>>> import numpy as np
>>> np.set_printoptions(precision=1, suppress=True, linewidth=200, sign=" ")
>>> data = np.loadtxt("block4.csv", delimiter=",")
>>> print(data)
[[ 6.4  1.5 14.2]
 [ 4.5  1.3 17.6]
 [ 2.3 -0.7 16.3]
 [ 4.5 -1.2 15. ]
 [ 4.1  1.2 12.9]
 [ 6.2  0.4 15.9]
 [ 3.9 -0.6 14.6]
 [ 3.1 -0.9 13.8]
 [ 4.8 -1.2 15.4]
 [ 5.5 -0.6 14. ]
 [ 4.8 -0.6 15.8]
 [ 4.2 -1.6 13.4]
 [ 6.3 -0.5 14.3]
 [ 4.4 -0.3 15.2]
 [ 5.2  0.  15.5]
 [ 4.4 -0.2 14.2]
 [ 3.9  1.4 17.3]
 [ 4.5 -0.7 15.3]
 [ 4.  -1.4 14.5]
 [ 4.9 -0.3 16.3]
 [ 5.  -1.1 15.8]
 [ 3.8 -0.2 14.8]
 [ 5.5 -0.6 13.4]
 [ 3.6 -2.2 12.8]
 [ 5.9  1.7 14.1]
 [ 5.  -1.3 16.1]]
>>> # column 2 is much longer than the rest
>>> Uu, s, VT = np.linalg.svd(data)
>>> np.argmax(s[:-1] / (s[1:] + 1e-6)) + 1
np.int64(1)
>>> print(s)
[ 80.    5.6   4.6]
>>> Y = Uu[:, :1] @ np.diag(s[:1]) @ VT[:1]
>>> Y
array([[ 4.6, -0.3, 14.7],
       [ 5.4, -0.4, 17.3],
       [ 4.8, -0.3, 15.5],
       [ 4.6, -0.3, 15. ],
       [ 4. , -0.3, 12.9],
       [ 5. , -0.3, 16.2],
       [ 4.5, -0.3, 14.4],
       [ 4.2, -0.3, 13.5],
       [ 4.8, -0.3, 15.4],
       [ 4.4, -0.3, 14.3],
       [ 4.9, -0.3, 15.8],
       [ 4.2, -0.3, 13.4],
       [ 4.6, -0.3, 14.8],
       [ 4.7, -0.3, 15.1],
       [ 4.8, -0.3, 15.6],
       [ 4.4, -0.3, 14.2],
       [ 5.2, -0.3, 16.9],
       [ 4.7, -0.3, 15.2],
       [ 4.5, -0.3, 14.4],
       [ 5. , -0.3, 16.3],
       [ 4.9, -0.3, 15.8],
       [ 4.5, -0.3, 14.6],
       [ 4.3, -0.3, 13.8],
       [ 3.9, -0.3, 12.7],
       [ 4.5, -0.3, 14.5],
       [ 5. , -0.3, 16.1]])
>>> np.round(np.linalg.norm(data - Y, 2), 1), round(s[1], 1)
(np.float64(5.6), np.float64(5.6))
